>>> import numpy as np
>>> np.set_printoptions(suppress=True, linewidth=200)
>>> rd = lambda a: np.round(a, 2) + 0
>>> A = np.loadtxt("m.csv", delimiter=",")
>>> print(A)
[[0. 0. 0. 0. 0. 0. 0. 0. 0.]
 [0. 0. 0. 0. 0. 0. 1. 0. 0.]
 [0. 0. 0. 0. 0. 1. 0. 0. 0.]
 [0. 0. 0. 0. 0. 1. 0. 1. 1.]
 [0. 0. 0. 0. 0. 0. 0. 0. 0.]
 [0. 0. 1. 1. 0. 0. 1. 0. 1.]
 [0. 1. 0. 0. 0. 1. 0. 1. 0.]
 [0. 0. 0. 1. 0. 0. 1. 0. 0.]
 [0. 0. 0. 1. 0. 1. 0. 0. 0.]]
>>> ev, V = np.linalg.eigvalsh(A)
Traceback (most recent call last):
  File "<python-input-5>", line 1, in <module>
    ev, V = np.linalg.eigvalsh(A)
    ^^^^^
ValueError: too many values to unpack (expected 2)
>>> ev, V = np.linalg.eigh(A)
>>> print(rd(ev))
[-2.25 -1.31 -0.79  0.    0.    0.    0.59  1.11  2.65]
>>> print(rd(np.linalg.eigvalsh(A + 2 * np.eye(9))))
[-0.25  0.69  1.21  2.    2.    2.    2.59  3.11  4.65]
>>> print(rd(V @ np.diag(ev) @ V.T))
[[0. 0. 0. 0. 0. 0. 0. 0. 0.]
 [0. 0. 0. 0. 0. 0. 1. 0. 0.]
 [0. 0. 0. 0. 0. 1. 0. 0. 0.]
 [0. 0. 0. 0. 0. 1. 0. 1. 1.]
 [0. 0. 0. 0. 0. 0. 0. 0. 0.]
 [0. 0. 1. 1. 0. 0. 1. 0. 1.]
 [0. 1. 0. 0. 0. 1. 0. 1. 0.]
 [0. 0. 0. 1. 0. 0. 1. 0. 0.]
 [0. 0. 0. 1. 0. 1. 0. 0. 0.]]
>>> print(rd(np.linalg.eigvalsh(A @ A)))
[0.   0.   0.   0.35 0.62 1.23 1.71 5.08 7.02]
>>> print(np.unique(ev.round(6) + 0, return_counts=True)[1])
[1 1 1 3 1 1 1]
>>> m1 = np.load("mat.npy")
>>> print(m1)
[[-4.65  2.5  -4.89 -2.8   0.47  5.35  0.04]
 [-1.06  3.64 -2.8   0.78 -2.11  0.02 -0.66]
 [-3.94  3.73 -6.5  -1.76 -2.71  5.52 -2.93]
 [ 0.24  4.27 -3.27  1.2  -1.27 -0.5  -0.83]
 [-5.52  0.08 -3.02 -3.56  0.62  5.71  0.6 ]
 [ 0.01  5.29 -5.18  0.5   0.17  0.76 -0.64]
 [ 0.68  5.48 -5.75  1.06 -1.48  0.83 -2.59]
 [-3.58  2.51 -4.69 -1.05 -4.17  4.32 -3.06]
 [-2.48  5.07 -5.06  0.19 -2.93  1.8  -1.36]
 [-0.38  1.18 -1.85 -0.65  1.5   1.14  0.18]
 [-1.11 -0.37 -0.95 -0.95  0.27  1.76 -0.34]
 [-0.54  3.16 -4.68 -0.95  1.57  2.44 -0.71]
 [-4.28 -1.49 -2.11 -3.36 -0.01  5.9  -1.02]]
>>> x0 = np.array([0, 2, 0, 2, -1, -1, -1])
>>> rhs = m1 @ x0
>>> print(rd(np.linalg.solve(m1.T @ m1, m1.T @ rhs)))
[ 0.  2.  0.  2. -1. -1. -1.]
>>> try:
...     np.linalg.solve(m1, rhs)
... except np.linalg.LinAlgError as e:
...     print(repr(e))
... 
LinAlgError('Last 2 dimensions of the array must be square')
>>> print(rd(np.linalg.lstsq(m1, rhs)[0]))
[ 0.  2.  0.  2. -1. -1. -1.]
>>> rng = np.random.default_rng(542927)
>>> rhs = rhs + 0.3 * rng.normal(size=13)
>>> print(rd(rhs))
[ -6.28  11.44   3.83  14.12 -13.97  11.77  16.29   5.93  12.86  -1.39  -4.48   0.88 -14.62]
>>> beta, *_ = np.linalg.lstsq(m1, rhs)
>>> print(rd(beta))
[ 0.08  2.34  1.14  6.91 -0.44  2.53  0.01]
>>> print([round(float(np.linalg.norm(np.linalg.solve(m1.T @ m1 + lam * np.eye(7), m1.T @ rhs))), 2) for lam in (0, 1, 10, 100)])
[7.82, 2.98, 2.76, 1.79]
>>> print(rd(np.linalg.norm(rhs - m1 @ beta)))
0.6
>>> M = np.load("a.npy")
>>> print(rd(M))
[[0.02 0.02 0.07 0.02 0.11 0.07]
 [0.02 0.02 0.07 0.02 0.11 0.07]
 [0.07 0.07 0.2  0.07 0.33 0.2 ]
 [0.02 0.02 0.07 0.02 0.11 0.07]
 [0.11 0.11 0.33 0.11 0.54 0.33]
 [0.07 0.07 0.2  0.07 0.33 0.2 ]]
>>> # projection: eigenvalues are 0 or 1
>>> print(np.linalg.cond(M) > 100)
True
>>> print(rd(np.linalg.norm(M, 2) / np.linalg.norm(M)))
1.0
>>> ev, V = np.linalg.eigh(M)
>>> x0 = np.array([3, -1, -3, 3, 3, -3])
>>> print(rd(V * np.abs(ev) @ V.T))
[[0.02 0.02 0.07 0.02 0.11 0.07]
 [0.02 0.02 0.07 0.02 0.11 0.07]
 [0.07 0.07 0.2  0.07 0.33 0.2 ]
 [0.02 0.02 0.07 0.02 0.11 0.07]
 [0.11 0.11 0.33 0.11 0.54 0.33]
 [0.07 0.07 0.2  0.07 0.33 0.2 ]]
>>> print((np.sign(V[:, -1].round(6)) == np.sign(V[0, -1].round(6))).astype(int))
[1 1 1 1 1 1]
>>> print(rd(np.abs(M).sum(axis=1).max()), np.abs(ev).max())
1.52 1.0
>>> print(rd(x0 @ M @ x0 / (x0 @ x0)), rd(ev[0]), ev[-1])
0.0 0.0 1.0
>>> Uu, sigma, VT = np.linalg.svd(M)
>>> print(np.argmax(sigma[:-1] / (sigma[1:] + 1e-6)) + 1)
1
>>> print(rd(sigma))
[1. 0. 0. 0. 0. 0.]
>>> A2 = Uu[:, :1] @ np.diag(sigma[:1]) @ VT[:1]
>>> print(rd(np.linalg.norm(M - A2) / np.linalg.norm(M)))
0.0
>>> print(rd(np.abs(M - A2).max()))
0.0
>>> x0 = np.array([3, 1, -2, 0, -3, -2])
>>> print(rd(np.eye(6) - M))
[[ 0.98 -0.02 -0.07 -0.02 -0.11 -0.07]
 [-0.02  0.98 -0.07 -0.02 -0.11 -0.07]
 [-0.07 -0.07  0.8  -0.07 -0.33 -0.2 ]
 [-0.02 -0.02 -0.07  0.98 -0.11 -0.07]
 [-0.11 -0.11 -0.33 -0.11  0.46 -0.33]
 [-0.07 -0.07 -0.2  -0.07 -0.33  0.8 ]]
>>> print(np.trace(M))
1.0
>>> K = np.load("run1.npy")
>>> print(K)
[[-1.    0.8   1.1   0.2   1.6   1.   -1.4  -0.2 ]
 [-0.9  -0.6   1.2   1.1  -0.3   0.4  -1.7  -0.8 ]
 [ 0.5   0.1   0.5   0.    0.   -1.3  -0.1   0.7 ]
 [-0.7  -1.2  -0.5  -0.6  -0.5  -0.2  -0.3   0.6 ]
 [ 1.1  -1.3   0.2   0.1  -0.6  -0.2   1.6   0.1 ]
 [-0.93  1.79  0.19 -2.17  0.92  0.51  0.58  1.03]
 [ 0.5   0.1   0.8  -0.4  -1.1   1.7  -1.7  -1.5 ]
 [ 0.8  -0.2  -0.9   0.2  -0.7  -1.2   0.6   0.8 ]
 [-0.9   1.8   0.2  -2.2   1.    0.5   0.5   1.  ]]
>>> A2 = np.c_[K[:, :1] @ np.array([[-2]]), np.array([4, 2, -4, 0, 4, -4, -4, -3, -2])]
>>> print(A2)
[[ 2.    4.  ]
 [ 1.8   2.  ]
 [-1.   -4.  ]
 [ 1.4   0.  ]
 [-2.2   4.  ]
 [ 1.86 -4.  ]
 [-1.   -4.  ]
 [-1.6  -3.  ]
 [ 1.8  -2.  ]]
>>> print(np.linalg.matrix_rank(A2))
2
>>> print(rd(np.linalg.lstsq(K, A2[:, 0])[0]))
[-2.  0.  0.  0.  0.  0.  0.  0.]
>>> print(np.linalg.matrix_rank(np.c_[K, A2]))
9
>>> f = np.array([0, 1])
>>> print(np.array([np.convolve(row, f, "same") for row in K]))
[[ 0.   -1.    0.8   1.1   0.2   1.6   1.   -1.4 ]
 [ 0.   -0.9  -0.6   1.2   1.1  -0.3   0.4  -1.7 ]
 [ 0.    0.5   0.1   0.5   0.    0.   -1.3  -0.1 ]
 [ 0.   -0.7  -1.2  -0.5  -0.6  -0.5  -0.2  -0.3 ]
 [ 0.    1.1  -1.3   0.2   0.1  -0.6  -0.2   1.6 ]
 [ 0.   -0.93  1.79  0.19 -2.17  0.92  0.51  0.58]
 [ 0.    0.5   0.1   0.8  -0.4  -1.1   1.7  -1.7 ]
 [ 0.    0.8  -0.2  -0.9   0.2  -0.7  -1.2   0.6 ]
 [ 0.   -0.9   1.8   0.2  -2.2   1.    0.5   0.5 ]]
>>> print(np.polyval(f, K[3]))
[1. 1. 1. 1. 1. 1. 1. 1.]
>>> print(np.convolve(K[3], f))
[ 0.  -0.7 -1.2 -0.5 -0.6 -0.5 -0.2 -0.3  0.6]
>>> print(rd(np.correlate(K[3], K[2], "full")))
[-0.49 -0.77  0.68  1.19  0.36  0.34 -0.21 -0.01 -0.62 -1.34 -0.45 -0.42  0.17 -0.09  0.3 ]
>>> P = K @ np.linalg.solve(K.T @ K, K.T)
>>> print(rd(np.trace(P)))
8.0
>>> print(rd(P @ K[:, 3]))
[ 0.2   1.1   0.   -0.6   0.1  -2.17 -0.4   0.2  -2.2 ]
>>> A2 = np.array([[4, 5],
...     [-8, -5],
...     [-8, 3],
...     [-5, 3],
...     [6, 6],
...     [-5, -2],
...     [-1, 0],
...     [-7, -5]])
>>> print(rd(np.einsum("ij->j", K)))
[-1.53  1.29  2.79 -3.77  0.32  1.21 -1.92  1.73]
>>> A2 @ K
Traceback (most recent call last):
  File "<python-input-63>", line 1, in <module>
    A2 @ K
    ~~~^~~
ValueError: matmul: Input operand 1 has a mismatch in its core dimension 0, with gufunc signature (n?,k),(k,m?)->(n?,m?) (size 9 is different from 2)
>>> print(np.vstack([K, A2.T]).shape)
(11, 8)
>>> def softmax(z):
...     e = np.exp(z - z.max(axis=-1, keepdims=True))
...     return e / e.sum(axis=-1, keepdims=True)
... 
>>> print(rd(softmax(K[6] + 2)))
[0.14 0.09 0.19 0.06 0.03 0.46 0.02 0.02]
>>> print(rd(softmax(10 * K[6])))
[0. 0. 0. 0. 0. 1. 0. 0.]
>>> scores = K @ K.T / np.sqrt(8)
>>> print(softmax(scores).round(6).argmax(axis=1))
[0 1 2 3 4 8 6 7 8]
>>> E = np.loadtxt("out10.csv", delimiter=",")
>>> print(rd(E))
[[0.   0.01 0.05 0.   0.04]
 [0.01 0.04 0.15 0.01 0.13]
 [0.05 0.15 0.57 0.05 0.46]
 [0.   0.01 0.05 0.   0.04]
 [0.04 0.13 0.46 0.04 0.38]]
>>> idx = rng.permutation(5)
>>> print(idx)
[2 1 0 3 4]
>>> A2 = E[idx][:, idx]
>>> print(rd(np.sort(np.abs(np.linalg.eigvals(A2)))))
[0. 0. 0. 0. 1.]
>>> x0 = np.array([-2, -1, -2, 3, -3])
>>> print(rd(np.eye(5) - E))
[[ 1.   -0.01 -0.05  0.   -0.04]
 [-0.01  0.96 -0.15 -0.01 -0.13]
 [-0.05 -0.15  0.43 -0.05 -0.46]
 [ 0.   -0.01 -0.05  1.   -0.04]
 [-0.04 -0.13 -0.46 -0.04  0.62]]
>>> print(rd(E @ x0))
[-0.24 -0.72 -2.63 -0.24 -2.15]
>>> P = np.triu(np.array([[-3, -1, 1, -4, 0],
...     [-4, 2, 4, 0, 0],
...     [3, 5, 4, -1, -2],
...     [0, 1, 2, 2, -1],
...     [-3, 4, -2, 1, 1]]), 1) + np.eye(5)
>>> A2 = P @ E @ np.linalg.inv(P)
>>> print(rd(np.poly(A2)))
[ 1. -1.  0.  0.  0.  0.]
>>> print(rd(np.linalg.det(A2)))
0.0
>>> print(np.trace(A2), np.trace(E))
1.0 1.0
>>> A2 = np.c_[m1[:, :1] @ np.array([[0]]), np.array([4, 2, -4, 4, -2, -3, 1, 5, 5, 2, 2, -5, 2])]
>>> print(A2)
[[ 0.  4.]
 [ 0.  2.]
 [ 0. -4.]
 [ 0.  4.]
 [ 0. -2.]
 [ 0. -3.]
 [ 0.  1.]
 [ 0.  5.]
 [ 0.  5.]
 [ 0.  2.]
 [ 0.  2.]
 [ 0. -5.]
 [ 0.  2.]]
>>> print(rd(np.linalg.lstsq(m1, A2[:, 0])[0]))
[0. 0. 0. 0. 0. 0. 0.]
>>> print(np.linalg.matrix_rank(np.c_[m1, A2]))
8
>>> A2 = np.array([[1, 1], [2, 3], [1, 1]])
>>> C = np.array([[-2, 8, 3, 6, -9, -6, 7, -5], [-5, 2, -2, 9, 6, 1, -2, 1]])
>>> data = A2 @ C
>>> print(data)
[[ -7  10   1  15  -3  -5   5  -4]
 [-19  22   0  39   0  -9   8  -7]
 [ -7  10   1  15  -3  -5   5  -4]]
>>> print(np.linalg.cond(data) > 100)
True
>>> print(np.argsort(-np.linalg.norm(data, axis=0).round(6), kind="stable")[:3])
[3 1 0]
>>> print(rd(np.linalg.norm(data, 2) / np.linalg.norm(data)))
1.0
>>> print(np.linalg.matrix_rank(data, rtol=0.1))
1
>>> mat = np.loadtxt("dump.csv", delimiter=",")
>>> print(mat)
[[1.   0.5  0.25]
 [0.5  1.   0.5 ]
 [0.25 0.5  1.  ]]
>>> x0 = np.array([0, 2, 3])
>>> rhs = mat @ x0
>>> print(rhs)
[1.75 3.5  4.  ]
>>> print(rd(np.linalg.solve(mat.T, mat[1])))
[0. 1. 0.]
>>> A2 = np.linalg.inv(mat)
>>> print((np.abs(A2) > 1e-9).astype(int))
[[1 1 0]
 [1 1 1]
 [0 1 1]]
>>> print(rd(np.linalg.cond(mat)))
4.53
>>> A2 = mat + rng.integers(-2, 3, (3, 1)) @ rng.integers(-2, 3, (1, 3))
>>> print(A2)
[[-1.   -1.5  -3.75]
 [ 1.5   2.    2.5 ]
 [-1.75 -1.5  -3.  ]]
>>> print(np.abs(A2 - mat).sum(axis=1))
[8. 4. 8.]
>>> print(A2 - mat)
[[-2. -2. -4.]
 [ 1.  1.  2.]
 [-2. -2. -4.]]
>>> print(rd(np.linalg.svd(A2 - mat, compute_uv=False)))
[7.35 0.   0.  ]
>>> W0 = np.load("test9.npy")
>>> print(W0)
[[-2  5 -1 -5  0 -1 -2  0]
 [ 5 -2  5 -1 -5  0 -1 -2]
 [-1  5 -2  5 -1 -5  0 -1]
 [-5 -1  5 -2  5 -1 -5  0]
 [ 0 -5 -1  5 -2  5 -1 -5]
 [-1  0 -5 -1  5 -2  5 -1]
 [-2 -1  0 -5 -1  5 -2  5]
 [ 0 -2 -1  0 -5 -1  5 -2]]
>>> ev, V = np.linalg.eigh(W0)
>>> x0 = np.array([1, 0, 1, 1, 1, 3, 0, 2])
>>> print(rd(x0 @ W0 @ x0 / (x0 @ x0)), rd(ev[0]), rd(ev[-1]))
-4.47 -14.37 9.86
>>> print(rd(V * np.abs(ev) @ V.T))
[[ 6.82 -0.71  0.83  0.98 -2.9   0.17  1.51 -0.76]
 [-0.71  7.74 -1.93 -0.95  0.49 -4.   -1.19  1.51]
 [ 0.83 -1.93  7.66 -1.25 -1.05 -0.42 -4.    0.17]
 [ 0.98 -0.95 -1.25  9.6  -0.83 -1.05  0.49 -2.9 ]
 [-2.9   0.49 -1.05 -0.83  9.6  -1.25 -0.95  0.98]
 [ 0.17 -4.   -0.42 -1.05 -1.25  7.66 -1.93  0.83]
 [ 1.51 -1.19 -4.    0.49 -0.95 -1.93  7.74 -0.71]
 [-0.76  1.51  0.17 -2.9   0.98  0.83 -0.71  6.82]]
>>> print(np.abs(W0).sum(axis=1).max(), rd(np.abs(ev).max()))
24 14.37
>>> print(x0 @ W0 @ x0)
-76
